>>> import numpy as np
>>> import numpy.linalg as la
>>> np.set_printoptions(precision=2, suppress=True, linewidth=120)
>>> arr = np.load("mat.npy")
>>> print(arr)
[[ 6  6  9  9]
 [ 2  0  3  0]
 [ 0  0 -6 -6]
 [ 0  0 -2  0]]
>>> rng = np.random.default_rng(25457)
>>> lab = rng.permutation(4)
>>> B = arr[:, lab] * rng.choice([-1, 1], 4)
>>> print(B)
[[-6  9 -9  6]
 [ 0  0 -3  2]
 [ 0 -6  6  0]
 [ 0  0  2  0]]
>>> U, _, Vh = la.svd(arr.T @ B)
>>> print(lab)
[1 3 2 0]
>>> print(np.round(la.lstsq(arr, B)[0], 2) + 0)
[[ 0.  0.  0.  1.]
 [-1.  0.  0.  0.]
 [ 0.  0. -1.  0.]
 [ 0.  1.  0.  0.]]
>>> u, v = B[1], B[0]
>>> print(u @ v)
39
>>> pr = (u @ v) / (u @ u) * u
>>> print(la.matrix_rank(np.outer(u, v)))
1
>>> print(pr)
[ 0.  0. -9.  6.]
>>> print(round(float(la.norm(u + v) ** 2 + la.norm(u - v) ** 2), 2))
494.0
>>> print((v - pr) @ u)
0.0
>>> ev, vecs = la.eig(arr)
>>> print(np.sort(la.eigvals(la.inv(arr))))
[-0.63 -0.13  0.13  0.63]
>>> A = np.load("data.npy")
>>> print(A)
[[ 0.73  1.91  0.42  2.41  0.79 -0.54  1.36  2.41  2.5 ]
 [ 1.12  0.48 -0.5  -2.49  0.18 -0.23 -0.53  3.96  1.04]
 [-0.91 -0.53 -2.16 -1.65 -3.12 -1.29 -1.25 -0.83  1.69]
 [ 2.45  1.69  0.47 -1.13 -0.76  0.15 -0.05  2.85  2.43]
 [ 3.9   1.07 -0.86 -0.64 -1.24  0.93  0.18  2.25  0.05]
 [-1.75 -2.43  0.66  2.14  0.07 -1.27  2.03 -1.79  1.44]
 [-3.18 -2.1   1.35  0.94 -0.53 -0.1   0.43  2.44 -1.15]
 [-2.66 -1.21  1.1   0.36 -2.41  1.65  2.42  0.88 -0.02]
 [-0.04 -0.44  0.81  3.23 -0.8   0.76  0.27  1.49  3.2 ]
 [-0.93 -2.53  2.85 -1.38  0.35  1.68  1.66  0.   -1.4 ]
 [-0.58 -1.53 -1.56 -0.02 -0.12 -1.18  3.67  1.3   1.81]
 [ 1.96 -0.15  0.26  1.48  0.87 -0.26  1.48 -3.98 -0.23]
 [ 0.21 -0.05 -0.96 -3.2   1.9   1.85 -2.52 -0.34  0.55]
 [-1.47  1.13 -0.33 -1.96  0.12 -0.51  1.49 -1.4   3.63]
 [ 2.47  1.44  1.61  0.96 -3.13  0.18  0.26 -0.37 -1.81]
 [ 2.45 -2.44 -3.09 -1.09  0.95 -0.54  0.41 -0.39 -0.87]
 [-0.37  0.39 -1.84 -2.28 -1.08  1.82 -0.64 -1.66 -2.92]
 [ 1.34  2.66  0.92  1.05 -0.09 -3.3   0.62 -0.85  1.47]
 [-2.17  1.3  -2.28 -2.94  0.36  1.75  0.67  1.05 -0.26]
 [-0.01  2.54  1.55  1.84  0.45 -2.23  1.8   0.16 -2.07]
 [-0.07 -1.05  0.16  0.29  2.86  2.46 -0.93  0.49  2.9 ]
 [ 1.41 -0.85 -3.07  1.78  0.67 -0.13 -2.01  2.21 -0.58]
 [-1.18 -0.7  -0.97  2.33 -0.36 -0.47  1.66 -0.58 -3.65]
 [ 2.98 -1.23 -2.56  0.53 -2.48 -0.3  -1.16 -0.37  0.35]
 [-1.72  1.29 -0.23 -2.69  2.78 -1.44 -0.38 -1.74 -0.3 ]
 [-0.84  3.69  1.5  -0.12  2.16  1.17  0.13 -0.38  1.47]
 [ 0.24  1.86  0.33 -1.04 -1.79  1.43 -3.82 -0.4  -0.54]
 [-1.8  -1.98  1.19  0.53 -1.35  3.26  1.67 -0.69 -0.64]]
>>> u = np.array([0, 2, 2])
>>> print(np.polyval(u, A[13]))
[-0.94  4.26  1.34 -1.92  2.24  0.98  4.98 -0.8   9.26]
>>> print(np.convolve(A[13], u))
[ 0.   -2.94 -0.68  1.6  -4.58 -3.68 -0.78  1.96  0.18  4.46  7.26]
>>> vec = np.array([2, 2, 2, 2, 1, 0, 0, 1, 2])
>>> y = A @ vec
>>> print(np.round(la.lstsq(A, y)[0], 2) + 0)
[2. 2. 2. 2. 1. 0. 0. 1. 2.]
>>> try:
...     la.solve(A, y)
... except la.LinAlgError as e:
...     print(e)
... 
Last 2 dimensions of the array must be square
>>> y = y + 0.02 * rng.normal(size=28)
>>> print(y)
[ 19.11   3.41 -11.05  13.89   8.06  -1.59  -6.36  -6.4   14.21  -6.43  -2.61   3.51  -5.32   0.75   5.82  -9.53 -16.79
  13.94 -11.34   8.32   7.82   0.26  -9.33  -2.7   -6.28  13.21  -0.47  -7.44]
>>> c, *_ = la.lstsq(A, y)
>>> print(c.round(2) + 0)
[ 2.    2.    2.01  2.    1.    0.   -0.01  1.    2.  ]
>>> print(round(la.norm(y - A @ c), 2))
0.08
>>> M = np.load("x.npy")
>>> print(M)
[[-13.47   6.26   1.85  -5.27   8.09   4.54  -9.94]
 [-10.96   1.38  -4.55 -11.73  34.82  -8.89  11.07]
 [-17.38   5.12  -1.89 -11.59  17.34   5.89  -3.81]
 [-12.51   0.27   9.01 -17.39  14.94  -6.26   9.77]
 [ -7.28   3.37  19.21  -6.3  -11.25  -3.94  -6.56]
 [ -0.83   3.61  10.87   2.43   3.41 -12.51  -4.37]
 [-11.96   4.     7.05  -8.84   6.62  -0.25  -3.62]
 [ -4.64   0.96  -0.75  -5.94  30.85 -15.87  10.73]
 [ -3.97   5.45  12.15   2.54  -5.16  -5.25 -11.71]
 [ -7.45   5.36  -3.14   0.24  20.54  -4.96  -4.81]
 [ -4.71   4.92   9.2    0.96   1.41  -6.09  -8.42]
 [ -5.19   2.74  15.74  -4.85  -2.94  -8.24  -2.82]
 [ -3.62   3.72  11.3   -0.54   1.82  -9.12  -4.79]
 [  1.77   4.44  15.06   6.58  -5.86 -12.9   -9.42]
 [-14.79   4.52  15.64 -11.99 -10.16   5.77  -8.96]
 [-14.27   8.34   3.73  -2.11  -1.8    9.77 -18.55]
 [  1.83   6.09  14.34  10.13  -9.84 -10.   -15.39]
 [  0.85   5.01  12.98   6.96  -4.28 -11.26 -10.66]
 [-14.68   4.88   7.26 -10.12   3.     4.47  -6.87]
 [-11.57   4.35   9.94  -8.03   0.67   0.62  -6.16]
 [ -5.57   6.56   7.27   3.6   -0.62  -2.47 -13.79]
 [-14.41   6.4    2.79  -6.15   5.88   6.04 -10.79]
 [ 19.37   4.59  16.65  26.5   -5.79 -31.82 -11.68]
 [-14.29   4.48  -0.6   -9.58  17.73   1.54  -2.11]
 [-19.33   6.5    9.61 -12.3   -6.96  13.22 -13.7 ]
 [ -3.06   3.51  10.32  -0.22   4.26 -10.35  -3.63]
 [-16.87   6.67   5.59  -8.69  -0.2    9.92 -12.85]
 [-21.58   7.23   8.45 -13.19  -7.72  16.85 -15.88]
 [ -4.82   4.98   8.56   1.04   2.28  -6.    -8.38]
 [-20.71   4.05   1.39 -17.92  14.48   8.31  -0.93]]
>>> Xs = M - M.mean(axis=0)
>>> vecs = la.svd(Xs)[2][:4]
>>> B = Xs - Xs @ vecs.T @ vecs
>>> print(np.round(np.cov(Xs @ vecs.T, rowvar=False), 2) + 0)
[[266.01   0.     0.     0.  ]
 [  0.   188.2    0.     0.  ]
 [  0.     0.    38.63   0.  ]
 [  0.     0.     0.     0.  ]]
>>> print(np.round(B.std(axis=0), 2) + 0)
[0. 0. 0. 0. 0. 0. 0.]
>>> print(round(float(la.norm(B) / la.norm(Xs)), 2))
0.0
>>> lab = M[:, 2] > np.median(M[:, 2])
>>> u = M[lab].mean(axis=0) - M[~lab].mean(axis=0)
>>> print(np.round((((M - M.mean(axis=0)) @ u > 0) == lab).mean(), 2))
0.83
>>> print(u)
[  8.67  -0.91   9.93   6.72 -12.47  -9.13  -1.2 ]
>>> print(np.argsort(-np.abs(u).round(6), kind="stable"))
[4 2 5 0 3 6 1]
>>> W0 = np.loadtxt("a.csv", delimiter=",")
>>> print(W0)
[[ -5.   4.  -1.   4.  -4.  -2.   5.   2.]
 [ -4.   0.   2.   0.  -2.   0.   3.  -1.]
 [  5.  -2.  -5.   2.   0.   1.   0.  -3.]
 [  2.   0.  -3.  -5.  -5.   0.  -3.   2.]
 [ -4.   2.   1.   0.   3.  -1.   2.  -4.]
 [ -5. -10.  -2.   1.  -5.   5.   0.  -4.]
 [  0.  10.   3.  -3.  -3.  -5.   0.  -2.]
 [ -1.  -2.  -3.  -3.   5.   1.  -1.  -2.]]
>>> blk = np.stack([M, -2 * M, M[::-1]])
>>> print(blk.shape)
(3, 30, 7)
>>> print(la.matrix_rank(blk))
[4 4 4]
>>> U, sig, Vh = la.svd(W0)
>>> print(sig.round(2) + 0)
[17.78 13.17 10.48  8.23  6.82  5.09  1.54  0.  ]
>>> B = U[:, :7] @ np.diag(sig[:7]) @ Vh[:7]
>>> print(la.matrix_rank(B))
7
>>> print(np.round(la.norm(W0 - B, 2), 2), round(sig[7], 2))
0.0 0.0
>>> print(B.round(2) + 0)
[[ -5.   4.  -1.   4.  -4.  -2.   5.   2.]
 [ -4.   0.   2.   0.  -2.   0.   3.  -1.]
 [  5.  -2.  -5.   2.   0.   1.   0.  -3.]
 [  2.   0.  -3.  -5.  -5.   0.  -3.   2.]
 [ -4.   2.   1.   0.   3.  -1.   2.  -4.]
 [ -5. -10.  -2.   1.  -5.   5.   0.  -4.]
 [  0.  10.   3.  -3.  -3.  -5.   0.  -2.]
 [ -1.  -2.  -3.  -3.   5.   1.  -1.  -2.]]
>>> lab = rng.permutation(8)
>>> print(lab)
[5 7 2 3 4 1 6 0]
>>> B = W0[lab][:, lab]
>>> print(np.round(np.sort(np.abs(la.eigvals(B))), 2) + 0)
[0.   1.51 5.57 5.57 6.81 6.81 8.17 9.81]
>>> print(round(float(la.det(B)), 2), round(float(la.det(W0[lab])), 2))
0.0 -0.0
>>> print(np.allclose(B, W0))
False
>>> print(np.trace(B))
-9.0
>>> print(np.diag(B))
[ 5. -2. -5. -5.  3.  0.  0. -5.]
>>> B = W0 / la.norm(W0, axis=1, keepdims=True)
>>> C2 = B @ B.T
>>> print(la.norm(B, axis=1))
[1. 1. 1. 1. 1. 1. 1. 1.]
>>> print(np.round(np.trace(la.pinv(W0) @ W0), 2))
7.0
>>> print(np.abs(np.diag(la.qr(W0)[1])) > 1e-9)
[ True  True  True  True  True False  True  True]
>>> print(np.unique(W0.round(6), axis=0).shape)
(8, 8)
>>> print(np.allclose(W0[:-1].T @ la.lstsq(W0[:-1].T, W0[-1])[0], W0[-1]))
True
>>> E = np.loadtxt("run12.csv", delimiter=",")
>>> print(E.round(2) + 0)
[[ 0.26 -0.35 -0.02 -0.26]
 [-0.35  0.49  0.02  0.35]
 [-0.02  0.02  0.    0.02]
 [-0.26  0.35  0.02  0.26]]
>>> # symmetric, so the eigenvalues are real
>>> print(la.lstsq(E[:-1].T, E[-1])[2])
1
>>> print(np.unique(E.round(6), axis=0).shape)
(4, 4)
>>> ev, vecs = la.eigh(E)
>>> print(np.round(vecs.T @ vecs, 2) + 0)
[[1. 0. 0. 0.]
 [0. 1. 0. 0.]
 [0. 0. 1. 0.]
 [0. 0. 0. 1.]]
>>> print(np.unique(ev.round(6) + 0, return_counts=True)[1])
[3 1]
>>> print(round(ev.sum(), 2), np.trace(E))
1.0 1.0
>>> print(np.round(la.svd(E, compute_uv=False), 2) + 0)
[1. 0. 0. 0.]
>>> K = np.loadtxt("arr.csv", delimiter=",")
>>> print(K)
[[-0.2   0.6   0.6  -1.4  -0.3  -0.2   0.6  -0.3 ]
 [-0.9   0.3  -0.1   0.    0.6  -1.1   1.    0.9 ]
 [-2.01  2.57 -0.48  0.4  -1.21  0.35  1.12 -0.93]
 [-2.    2.6  -0.4   0.3  -1.3   0.4   1.1  -0.9 ]
 [-0.2  -0.8   1.5  -0.2  -0.8   0.8   0.2   1.3 ]]
>>> B = K + rng.integers(-2, 3, (5, 4)) @ rng.integers(-2, 3, (4, 8))
>>> print(B)
[[-1.2   2.6   0.6  -7.4   0.7  -0.2  -3.4   1.7 ]
 [-2.9  -4.7   4.9   0.   -2.4  -4.1  -4.   -3.1 ]
 [-4.01  6.57  2.52 -5.6   6.79  3.35 -4.88  5.07]
 [-5.   -5.4   6.6   2.3  -3.3  -3.6  -2.9  -6.9 ]
 [-1.2  -0.8   2.5  -4.2  -1.8  -0.2  -3.8   1.3 ]]
>>> print(B - K)
[[-1.  2.  0. -6.  1.  0. -4.  2.]
 [-2. -5.  5.  0. -3. -3. -5. -4.]
 [-2.  4.  3. -6.  8.  3. -6.  6.]
 [-3. -8.  7.  2. -2. -4. -4. -6.]
 [-1.  0.  1. -4. -1. -1. -4.  0.]]
>>> print(np.abs(B - K).sum(axis=1))
[16. 27. 38. 36. 12.]
>>> print(np.round(la.svd(B - K, compute_uv=False), 2) + 0)
[18.66 15.31  5.89  1.22  0.  ]
>>> print(la.matrix_rank(B - K, tol=1e-8))
4
>>> B @ B
Traceback (most recent call last):
  File "<python-input-92>", line 1, in <module>
    B @ B
    ~~^~~
ValueError: matmul: Input operand 1 has a mismatch in its core dimension 0, with gufunc signature (n?,k),(k,m?)->(n?,m?) (size 5 is different from 8)
>>> C2 = B.T @ B
>>> print(la.svd(B, compute_uv=False) ** 2)
[341.28 223.74  39.02   6.11   2.9 ]
>>> print((B @ B.T).shape)
(5, 5)
>>> print(np.diag(C2))
[ 52.37 101.81  80.53 109.05  66.48  41.07  74.22  87.5 ]
>>> u = np.array([2, 0])
>>> print(np.polyval(u, K[2]))
[-4.02  5.14 -0.96  0.8  -2.42  0.7   2.24 -1.86]
>>> print(np.array([np.convolve(row, u, "same") for row in K]))
[[-0.4   1.2   1.2  -2.8  -0.6  -0.4   1.2  -0.6 ]
 [-1.8   0.6  -0.2   0.    1.2  -2.2   2.    1.8 ]
 [-4.02  5.14 -0.96  0.8  -2.42  0.7   2.24 -1.86]
 [-4.    5.2  -0.8   0.6  -2.6   0.8   2.2  -1.8 ]
 [-0.4  -1.6   3.   -0.4  -1.6   1.6   0.4   2.6 ]]
>>> print(np.convolve(K[2], u))
[-4.02  5.14 -0.96  0.8  -2.42  0.7   2.24 -1.86  0.  ]
>>> print(np.correlate(K[2], K[4], "full"))
[-2.61  2.94 -1.72  4.09 -3.53 -2.61  5.8  -2.19  1.14 -3.75  1.93  1.83 -2.36  0.52  0.19]
